$ python3 -q
>>> import numpy as np
>>> np.set_printoptions(precision=3, suppress=True, linewidth=140, legacy="1.25")
>>> W0 = np.loadtxt("a.csv", delimiter=",")
>>> W0
array([[-11. ,  -2. ,  12. ,  15. ,  -4. ,  14. ,  -4. ],
       [  0. ,  -0.3,   1. ,   1.7,  -0.2,   0.3,   0.3],
       [ -1.2,  -0.5,  -1. ,   0.3,  -0.4,  -2.6,  -0.5],
       [  0.3,  -0.2,  -1. ,   0.7,  -0.5,  -0.3,   1. ],
       [ -1.2,   0.6,  -0.4,   0.7,   1.7,   0.3,  -0.1],
       [  0.5,   0. ,   0. ,  -1.7,  -0.1,   0.7,  -1.9],
       [  1. ,   1.2,  -0.6,  -0.4,   0. ,   2.4,   0. ],
       [  0. ,  -1.8,   0.8,  -0.5,  -1.5,   0.3,  -1.4],
       [ -0.4,  -1.2,  -1.6,  -1.2,   0.9,  -0.2,  -0.2],
       [  0.7,   0.9,   0.2,   0.1,   0.3,  -0.5,  -1.3],
       [ -0.6,  -0.3,  -0.3,   0.5,   0.9,  -0.1,   0.8],
       [ -0.5,  -1.1,   0.4,  -0.3,   0.6,  -1.1,  -1.1],
       [ -1.9,  -0.2,   0. ,   1.7,   0.8,   0.1,  -1.1],
       [  1.7,  -0.7,   0.3,  -0.6,   0. ,   1.1,  -0.4],
       [  0.9,   2. ,  -2. ,  -1.8,   0.5,   1.5,   1.6],
       [  0.4,   0.6,   0.2,   0.3,  -0.5,   1.2,  -0.8],
       [ -0.3,  -0.1,   1.7,  -2. ,  -0.9,  -1.2,   0.8],
       [ -0.3,   1.1,   0.8,  -0.8,  -0.1,   1. ,  -0.8],
       [  0.6,   0.2,   0.1,   1. ,  -0.6,   0.2,  -0.7],
       [  0.3,  -0.6,   0. ,   1. ,   0.3,   0.1,   0.3],
       [  0.1,   0.1,   0.2,  -2.2,  -0.9,  -1.4,  -0.7],
       [ -1.2,  -1.6,  -0.7,  -0.2,  -0.2,   0.4,   2. ],
       [  0.5,   1. ,  -0.6,   0.2,  -1.4,  -1.3,   0.3],
       [  0.3,  -0.2,  -0.6,   0.1,   0.1,   0.3,   0.3],
       [  0.4,   0.7,   0.7,   2. ,  -0.2,  -0.1,  -0.6],
       [  1.6,  -1. ,   0.8,   2.5,  -1.1,  -0.3,  -0.7],
       [  1.6,   1.5,   1.4,  -0.3,   1.2,  -2.4,   1. ],
       [  1.7,   0.8,   0.9,  -0.6,  -0.9,  -0.1,  -1. ],
       [  0.4,  -1.2,   1.3,  -0.4,   0.4,  -3.5,   0.2],
       [ -0.3,  -1.1,  -1.7,   0.8,  -0.3,  -1.1,   0.4],
       [ -2.4,   0.4,   0. ,   0.9,   2.1,  -1.8,   1.3],
       [ -0.9,   0.2,  -0.2,   0.3,  -0.5,  -1.7,  -1.6],
       [  1.7,   0.3,   0.1,  -0.2,   1.4,  -0.4,   1.1]])
>>> z = W0[:, 0] > np.median(W0[:, 0])
>>> r0 = W0[z].mean(axis=0) - W0[~z].mean(axis=0)
>>> np.round((((W0 - W0.mean(axis=0)) @ r0 > 0) == z).mean(), 3)
0.788
